$ python -q
>>> import numpy as np
>>> from numpy import linalg as LA
>>> np.set_printoptions(suppress=True, linewidth=120)
>>> out = np.array([[9, 6, 3, 0, 2, 5, 6, 9, 8]])
>>> m1 = out.T @ out
>>> m1
array([[81, 54, 27,  0, 18, 45, 54, 81, 72],
       [54, 36, 18,  0, 12, 30, 36, 54, 48],
       [27, 18,  9,  0,  6, 15, 18, 27, 24],
       [ 0,  0,  0,  0,  0,  0,  0,  0,  0],
       [18, 12,  6,  0,  4, 10, 12, 18, 16],
       [45, 30, 15,  0, 10, 25, 30, 45, 40],
       [54, 36, 18,  0, 12, 30, 36, 54, 48],
       [81, 54, 27,  0, 18, 45, 54, 81, 72],
       [72, 48, 24,  0, 16, 40, 48, 72, 64]])
>>> rank = LA.matrix_rank(m1)
>>> rank
np.int64(1)
>>> null = LA.svd(m1)[2][rank:].T
>>> null.shape
(9, 8)
>>> [int(LA.matrix_rank(m1[:, :j + 1])) for j in range(9)]
[1, 1, 1, 1, 1, 1, 1, 1, 1]
>>> round(np.trace(LA.pinv(m1) @ m1), 2)
np.float64(1.0)
>>> np.round(m1 @ LA.pinv(m1) @ m1, 2)
array([[81., 54., 27.,  0., 18., 45., 54., 81., 72.],
       [54., 36., 18.,  0., 12., 30., 36., 54., 48.],
       [27., 18.,  9.,  0.,  6., 15., 18., 27., 24.],
       [ 0.,  0.,  0.,  0.,  0.,  0.,  0.,  0.,  0.],
       [18., 12.,  6.,  0.,  4., 10., 12., 18., 16.],
       [45., 30., 15.,  0., 10., 25., 30., 45., 40.],
       [54., 36., 18.,  0., 12., 30., 36., 54., 48.],
       [81., 54., 27.,  0., 18., 45., 54., 81., 72.],
       [72., 48., 24.,  0., 16., 40., 48., 72., 64.]])
>>> rng = np.random.default_rng(51)
>>> out = m1 + rng.integers(-2, 3, (9, 1)) @ rng.integers(-2, 3, (1, 9))
>>> out
array([[80, 52, 28,  1, 16, 46, 53, 83, 72],
       [56, 40, 16, -2, 16, 28, 38, 50, 48],
       [29, 22,  7, -2, 10, 13, 20, 23, 24],
       [-1, -2,  1,  1, -2,  1, -1,  2,  0],
       [17, 10,  7,  1,  2, 11, 11, 20, 16],
       [44, 28, 16,  1,  8, 26, 29, 47, 40],
       [53, 34, 19,  1, 10, 31, 35, 56, 48],
       [80, 52, 28,  1, 16, 46, 53, 83, 72],
       [74, 52, 22, -2, 20, 38, 50, 68, 64]])
>>> out - m1
array([[-1, -2,  1,  1, -2,  1, -1,  2,  0],
       [ 2,  4, -2, -2,  4, -2,  2, -4,  0],
       [ 2,  4, -2, -2,  4, -2,  2, -4,  0],
       [-1, -2,  1,  1, -2,  1, -1,  2,  0],
       [-1, -2,  1,  1, -2,  1, -1,  2,  0],
       [-1, -2,  1,  1, -2,  1, -1,  2,  0],
       [-1, -2,  1,  1, -2,  1, -1,  2,  0],
       [-1, -2,  1,  1, -2,  1, -1,  2,  0],
       [ 2,  4, -2, -2,  4, -2,  2, -4,  0]])
>>> feats = np.loadtxt("arr.csv", delimiter=",")
>>> print(feats)
[[0. 0. 0. 1.]
 [1. 0. 0. 0.]
 [0. 0. 1. 0.]
 [0. 1. 0. 0.]]
>>> np.round(LA.matrix_power(feats, 3), 2)
array([[1., 0., 0., 0.],
       [0., 1., 0., 0.],
       [0., 0., 1., 0.],
       [0., 0., 0., 1.]])
>>> (feats + feats.T) / 2
array([[0. , 0.5, 0. , 0.5],
       [0.5, 0. , 0. , 0.5],
       [0. , 0. , 1. , 0. ],
       [0.5, 0.5, 0. , 0. ]])
>>> feats @ feats
array([[0., 1., 0., 0.],
       [0., 0., 0., 1.],
       [0., 0., 1., 0.],
       [1., 0., 0., 0.]])
>>> np.round(LA.det(m1), 2)
np.float64(0.0)
>>> m1 @ m1
array([[27216, 18144,  9072,     0,  6048, 15120, 18144, 27216, 24192],
       [18144, 12096,  6048,     0,  4032, 10080, 12096, 18144, 16128],
       [ 9072,  6048,  3024,     0,  2016,  5040,  6048,  9072,  8064],
       [    0,     0,     0,     0,     0,     0,     0,     0,     0],
       [ 6048,  4032,  2016,     0,  1344,  3360,  4032,  6048,  5376],
       [15120, 10080,  5040,     0,  3360,  8400, 10080, 15120, 13440],
       [18144, 12096,  6048,     0,  4032, 10080, 12096, 18144, 16128],
       [27216, 18144,  9072,     0,  6048, 15120, 18144, 27216, 24192],
       [24192, 16128,  8064,     0,  5376, 13440, 16128, 24192, 21504]])
>>> t3 = np.stack([feats, -2 * feats, feats[::-1]])
>>> np.round(LA.det(t3), 2)
array([ 1., 16.,  1.])
>>> LA.matrix_rank(t3.reshape(3, -1))
np.int64(2)
>>> feats[:, 3] @ feats[:, 2]
np.float64(0.0)
>>> print(np.round(LA.svd(feats, compute_uv=False), 2))
[1. 1. 1. 1.]
>>> print(round(float(LA.det(feats)), 2))
1.0
>>> (LA.matrix_power((feats != 0) + (feats.T != 0) + np.eye(4), 4) > 0).astype(int)
array([[1, 1, 0, 1],
       [1, 1, 0, 1],
       [0, 0, 1, 0],
       [1, 1, 0, 1]])
>>> M = np.load("layer8.npy")
>>> M
array([[ 2,  0, -1, -1],
       [ 0, 12, -8, -2],
       [-1, -8,  6,  3],
       [-1, -2,  3,  9]])
>>> out = M[0, 0] * M[1:] - np.outer(M[1:, 0], M[0])
>>> print(out)
[[  0  24 -16  -4]
 [  0 -16  11   5]
 [  0  -4   5  17]]
>>> LA.matrix_rank(out), LA.matrix_rank(M)
(np.int64(2), np.int64(3))
>>> print(np.flatnonzero(~out.round(6).any(axis=1)))
[]
>>> LA.lstsq(M[:-1].T, M[-1])[2]
np.int32(3)
>>> Uu, sigma, Vh = LA.svd(M)
>>> vecs = Vh[:(sigma > 1e-8).sum()]
>>> x = M[1] + 2 * M[0] + rng.integers(2) * np.eye(4)[3]
>>> print(x)
[  4.  12. -10.  -4.]
>>> print(np.round(vecs.T @ vecs, 2))
[[ 0.89 -0.17 -0.26  0.04]
 [-0.17  0.74 -0.4   0.06]
 [-0.26 -0.4   0.38  0.09]
 [ 0.04  0.06  0.09  0.99]]
>>> print(LA.matrix_rank(np.vstack([M, x])))
3
>>> mat = np.load("block0.npy")
>>> print(mat)
[[ 0  0  5  0  4  0  0]
 [ 0 18 48  0  5  2  0]
 [ 0  0  0  0  0  0  0]
 [ 0  0  0 26  3  0  0]
 [17 46 58  0  1 28 14]
 [ 0  0  0  5  0  0  0]
 [15 53 75  0  4 33  8]
 [46 55 26 22  0 40 62]
 [ 0  0 13  0  5  0  0]
 [ 0  0  0 24  1  0  0]]
>>> out = np.c_[mat[:, :1] @ np.array([[2]]), np.array([1, -1, 1, 0, 2, -2, -2, 0, 1, 2])]
>>> out
array([[ 0,  1],
       [ 0, -1],
       [ 0,  1],
       [ 0,  0],
       [34,  2],
       [ 0, -2],
       [30, -2],
       [92,  0],
       [ 0,  1],
       [ 0,  2]])
>>> LA.matrix_rank(out)
np.int64(2)
>>> q, R = LA.qr(mat)
>>> round(float(abs(R[0, 0])), 2), round(LA.norm(mat[:, 0]), 2)
(51.28, np.float64(51.28))
>>> print(np.round(q @ R, 2) + 0)
[[ 0.  0.  5.  0.  4.  0.  0.]
 [ 0. 18. 48.  0.  5.  2.  0.]
 [ 0.  0.  0.  0.  0.  0.  0.]
 [ 0.  0.  0. 26.  3.  0.  0.]
 [17. 46. 58.  0.  1. 28. 14.]
 [ 0.  0.  0.  5.  0.  0.  0.]
 [15. 53. 75.  0.  4. 33.  8.]
 [46. 55. 26. 22.  0. 40. 62.]
 [ 0.  0. 13.  0.  5.  0.  0.]
 [ 0.  0.  0. 24.  1.  0.  0.]]
>>> np.round(np.abs(np.diag(R)), 2)
array([51.28, 43.13, 18.82, 35.93,  3.39,  4.02,  0.79])
>>> np.allclose(R.T @ R, mat.T @ mat)
True
>>> np.round(q.T @ q, 2) + 0
array([[1., 0., 0., 0., 0., 0., 0.],
       [0., 1., 0., 0., 0., 0., 0.],
       [0., 0., 1., 0., 0., 0., 0.],
       [0., 0., 0., 1., 0., 0., 0.],
       [0., 0., 0., 0., 1., 0., 0.],
       [0., 0., 0., 0., 0., 1., 0.],
       [0., 0., 0., 0., 0., 0., 1.]])
>>> K = np.load("sample4.npy")
>>> K.round(2)
array([[ 0.07, -0.39,  0.18, -0.29, -0.44,  0.21, -0.19,  0.17,  0.41,  0.51],
       [ 0.21, -0.05,  0.09,  0.1 ,  0.26, -0.11, -0.61, -0.21,  0.54, -0.38],
       [ 0.24, -0.28,  0.05, -0.23, -0.14, -0.55,  0.55,  0.01,  0.27, -0.32],
       [ 0.28,  0.16, -0.07,  0.29, -0.39,  0.53,  0.31, -0.43,  0.21, -0.2 ],
       [ 0.03,  0.44, -0.48, -0.1 ,  0.32, -0.01,  0.22,  0.16,  0.52,  0.34],
       [ 0.38,  0.31,  0.01, -0.7 , -0.03,  0.27, -0.13,  0.21, -0.2 , -0.31],
       [-0.73, -0.05, -0.19, -0.44, -0.08,  0.09,  0.01, -0.38,  0.15, -0.22],
       [ 0.14,  0.27, -0.39, -0.01, -0.53, -0.48, -0.33, -0.27, -0.17,  0.17],
       [-0.14, -0.21, -0.5 ,  0.24, -0.27,  0.12, -0.11,  0.61,  0.06, -0.39],
       [ 0.31, -0.57, -0.53, -0.13,  0.32,  0.15, -0.01, -0.3 , -0.22,  0.13]])
>>> x = np.array([-3, -2, 2, -2, -3, 2, -3, 4, 3, 2])
>>> print(round(LA.norm(x), 2), np.round(LA.norm(K @ x), 2))
8.49 8.49
>>> np.round(np.sort(np.abs(np.degrees(np.angle(LA.eigvals(K))))), 2)
array([  0.  ,  33.27,  33.27,  68.76,  68.76,  89.2 ,  89.2 , 141.26, 141.26, 180.  ])
>>> rank = LA.matrix_rank(M)
>>> rank
np.int64(3)
>>> null = LA.svd(M)[2][rank:].T
>>> np.allclose(M @ null, 0)
True
>>> np.round(null @ null.T, 2)
array([[ 0.11,  0.17,  0.26, -0.04],
       [ 0.17,  0.26,  0.4 , -0.06],
       [ 0.26,  0.4 ,  0.62, -0.09],
       [-0.04, -0.06, -0.09,  0.01]])
>>> np.round(null[:, 0] / null[np.abs(null[:, 0]).round(6).argmax(), 0], 2)
array([ 0.43,  0.64,  1.  , -0.14])
>>> [int(LA.matrix_rank(M[:i])) for i in range(1, len(M) + 1)]
[1, 2, 3, 3]
>>> null.shape
(4, 1)
